% ipython --no-banner

In [1]: import numpy as np

In [2]: np.set_printoptions(precision=3, suppress=True, linewidth=160)

In [3]: X = np.array([[1, 0, 5, 4], [1, 0, 5, 4], [5, 3, 5, 2], [2, 2, 3, 3]])

In [4]: X.ravel(order="F")
Out[4]: array([1, 1, 5, 2, 0, 0, 3, 2, 5, 5, 5, 3, 4, 4, 2, 3])

In [5]: blk = X.reshape(4, 2, -1)

In [6]: blk.transpose(1, 0, 2)
Out[6]: 
array([[[1, 0],
        [1, 0],
        [5, 3],
        [2, 2]],

       [[5, 4],
        [5, 4],
        [5, 2],
        [3, 3]]])

In [7]: np.round(np.sort(np.abs(np.linalg.eigvals(X))), 3) + 0
Out[7]: array([ 0.   ,  1.146,  4.037, 11.891])

In [8]: np.linalg.determinant(X)
AttributeError: module 'numpy.linalg' has no attribute 'determinant'


In [9]: round(float(np.linalg.det(X)), 3)
Out[9]: 0.0

In [10]: np.allclose(X, X.T)
Out[10]: False

In [11]: np.linalg.matrix_power(X, 2)
Out[11]: 
array([[34, 23, 42, 26],
       [34, 23, 42, 26],
       [37, 19, 71, 48],
       [25, 15, 44, 31]])

In [12]: (X - X.T) / 2
Out[12]: 
array([[ 0. , -0.5,  0. ,  1. ],
       [ 0.5,  0. ,  1. ,  1. ],
       [ 0. , -1. ,  0. , -0.5],
       [-1. , -1. ,  0.5,  0. ]])

In [13]: X @ X
Out[13]: 
array([[34, 23, 42, 26],
       [34, 23, 42, 26],
       [37, 19, 71, 48],
       [25, 15, 44, 31]])

In [14]: np.trace(X)
Out[14]: np.int64(9)

In [15]: np.linalg.lstsq(X[:-1].T, X[-1])[2]
Out[15]: np.int32(2)

In [16]: np.abs(np.diag(np.linalg.qr(X)[1])) > 1e-9
Out[16]: array([ True,  True,  True, False])

In [17]: np.allclose(X[:-1].T @ np.linalg.lstsq(X[:-1].T, X[-1])[0], X[-1])
Out[17]: False

In [18]: m1 = np.array([[5, -6, 3], [-6, 5, -6], [3, -6, 5]])

In [19]: r0, v = m1[2], m1[1]

In [20]: r0 @ r0
Out[20]: np.int64(70)

In [21]: r0 @ v
Out[21]: np.int64(-78)

In [22]: p = (r0 @ v) / (r0 @ r0) * r0

In [23]: (v - p) @ r0
Out[23]: np.float64(0.0)

In [24]: v - p
Out[24]: array([-2.657, -1.686, -0.429])

In [25]: p
Out[25]: array([-3.343,  6.686, -5.571])

In [26]: round(np.linalg.norm(r0 + v) ** 2 + np.linalg.norm(r0 - v) ** 2, 3)
Out[26]: np.float64(334.0)

In [27]: np.linalg.matrix_rank(np.outer(r0, v))
Out[27]: np.int64(1)

In [28]: np.outer(r0, v)
Out[28]: 
array([[-18,  15, -18],
       [ 36, -30,  36],
       [-30,  25, -30]])

In [29]: E = np.load("block5.npy")

In [30]: E
Out[30]: 
array([[ 1.145,  0.663, -6.419],
       [ 0.232, -1.571,  4.438],
       [ 0.912,  0.831, -5.821],
       [ 1.405, -0.293, -3.15 ],
       [ 0.274,  0.397, -3.393],
       [ 0.834, -0.766, -1.631],
       [-0.957, -1.626,  7.969],
       [-0.046, -0.9  ,  5.062],
       [-0.143,  0.252,  0.384],
       [ 0.007,  0.278, -2.342],
       [-1.771, -0.548,  7.711],
       [-1.231, -1.393,  8.444],
       [-0.94 ,  0.688,  0.343],
       [ 1.419, -0.281, -4.289],
       [-1.361, -0.116,  4.556],
       [ 1.023,  0.832, -5.963],
       [-0.451, -0.753,  3.684],
       [ 1.138,  1.29 , -7.79 ],
       [-0.387, -1.337,  6.445],
       [ 0.851,  1.041, -5.146],
       [-0.862,  2.396, -4.798],
       [-0.271,  1.485, -3.847],
       [ 0.184,  1.686, -6.374],
       [-0.873, -0.302,  2.565],
       [-0.689, -0.2  ,  0.661]])

In [31]: Q, Rm = np.linalg.qr(E)

In [32]: np.trace(Q @ Q.T)
Out[32]: np.float64(3.0)

In [33]: np.round(Q.T @ Q, 3) + 0
Out[33]: 
array([[1., 0., 0.],
       [0., 1., 0.],
       [0., 0., 1.]])

In [34]: Q @ Rm
Out[34]: 
array([[ 1.145,  0.663, -6.419],
       [ 0.232, -1.571,  4.438],
       [ 0.912,  0.831, -5.821],
       [ 1.405, -0.293, -3.15 ],
       [ 0.274,  0.397, -3.393],
       [ 0.834, -0.766, -1.631],
       [-0.957, -1.626,  7.969],
       [-0.046, -0.9  ,  5.062],
       [-0.143,  0.252,  0.384],
       [ 0.007,  0.278, -2.342],
       [-1.771, -0.548,  7.711],
       [-1.231, -1.393,  8.444],
       [-0.94 ,  0.688,  0.343],
       [ 1.419, -0.281, -4.289],
       [-1.361, -0.116,  4.556],
       [ 1.023,  0.832, -5.963],
       [-0.451, -0.753,  3.684],
       [ 1.138,  1.29 , -7.79 ],
       [-0.387, -1.337,  6.445],
       [ 0.851,  1.041, -5.146],
       [-0.862,  2.396, -4.798],
       [-0.271,  1.485, -3.847],
       [ 0.184,  1.686, -6.374],
       [-0.873, -0.302,  2.565],
       [-0.689, -0.2  ,  0.661]])

In [35]: Q.shape, Rm.shape
Out[35]: ((25, 3), (3, 3))

In [36]: Rm
Out[36]: 
array([[ -4.559,  -1.289,  18.67 ],
       [  0.   ,   5.087, -16.695],
       [  0.   ,   0.   ,   4.435]])
